$ python3 -q
>>> import numpy as np
>>> import numpy.linalg as la
>>> np.set_printoptions(precision=2, suppress=True, linewidth=200)
>>> E = np.loadtxt("dump.csv", delimiter=",")
>>> E
array([[  1.,  -3.,   9., -27.],
       [  1.,  -2.,   4.,  -8.],
       [  1.,  -1.,   1.,  -1.],
       [  1.,   0.,   0.,   0.],
       [  1.,   1.,   1.,   1.],
       [  1.,   2.,   4.,   8.],
       [  1.,   3.,   9.,  27.],
       [  1.,   4.,  16.,  64.]])
>>> # column 3 is much longer than the rest
>>> x = np.array([3, 0, 4, 2])
>>> y = E @ x
>>> c, lr = np.zeros(4), 1 / la.norm(E, 2) ** 2
>>> for i in range(6):
...     c -= lr * E.T @ (E @ c - y)
...     if i % 1 == 0: print(i, round(la.norm(E @ c - y), 2))
... 
0 60.73
1 58.03
2 55.45
3 52.99
4 50.64
5 48.4
>>> round(la.cond(E), 2)
np.float64(44.35)
>>> c
array([0.15, 0.14, 1.41, 2.51])
>>> q, R = la.qr(E)
>>> np.round(np.trace(q @ q.T), 2)
np.float64(4.0)
>>> np.abs(np.diag(R))
array([ 2.83,  6.48, 12.96, 24.37])
>>> q.shape, R.shape
((8, 4), (4, 4))
>>> arr = np.loadtxt("run18.csv", delimiter=",")
>>> arr
array([[  7.,   3.,   3.,   3.],
       [  8.,  12.,   3.,   0.],
       [  5.,  13.,  12.,  -8.],
       [  8.,   6.,  14., -16.],
       [ -1.,  -1.,   7., -13.],
       [ -3.,   0.,   1., -21.],
       [  6.,   7.,  -2., -24.],
       [ 12.,   7.,  -5., -22.],
       [ 17.,  14.,   1., -17.],
       [ 15.,  10.,  -4., -24.],
       [ 17.,  16.,   3., -24.],
       [ 23.,  19.,  -3., -28.],
       [ 28.,  14.,   4., -20.],
       [ 20.,  21.,   5., -11.],
       [ 23.,  30.,  -2., -17.],
       [ 26.,  34.,  -5., -18.],
       [ 28.,  40.,   1., -27.],
       [ 37.,  34.,  -2., -29.],
       [ 44.,  39., -10., -20.],
       [ 45.,  42.,  -9., -29.],
       [ 41.,  38., -10., -23.],
       [ 36.,  35., -10., -27.],
       [ 41.,  29., -13., -30.],
       [ 38.,  31., -16., -22.],
       [ 38.,  22., -23., -20.],
       [ 41.,  18., -14., -16.],
       [ 47.,  21.,  -9., -16.],
       [ 56.,  14.,  -9., -11.],
       [ 48.,  13.,  -7., -12.],
       [ 41.,  15., -12.,  -9.]])
>>> proj = arr @ la.solve(arr.T @ arr, arr.T)
>>> np.allclose(proj @ proj, proj)
True
>>> np.trace(proj)
np.float64(4.0)
>>> np.diag(proj)
array([0.04, 0.06, 0.15, 0.23, 0.1 , 0.19, 0.16, 0.13, 0.04, 0.12, 0.09, 0.09, 0.14, 0.1 , 0.09, 0.13, 0.19, 0.09, 0.13, 0.12, 0.11, 0.1 , 0.11, 0.13, 0.25, 0.11, 0.12, 0.34, 0.23, 0.13])
>>> np.round(la.eigvalsh(proj), 2) + 0
array([0., 0., 0., 0., 0., 0., 0., 0., 0., 0., 0., 0., 0., 0., 0., 0., 0., 0., 0., 0., 0., 0., 0., 0., 0., 0., 1., 1., 1., 1.])
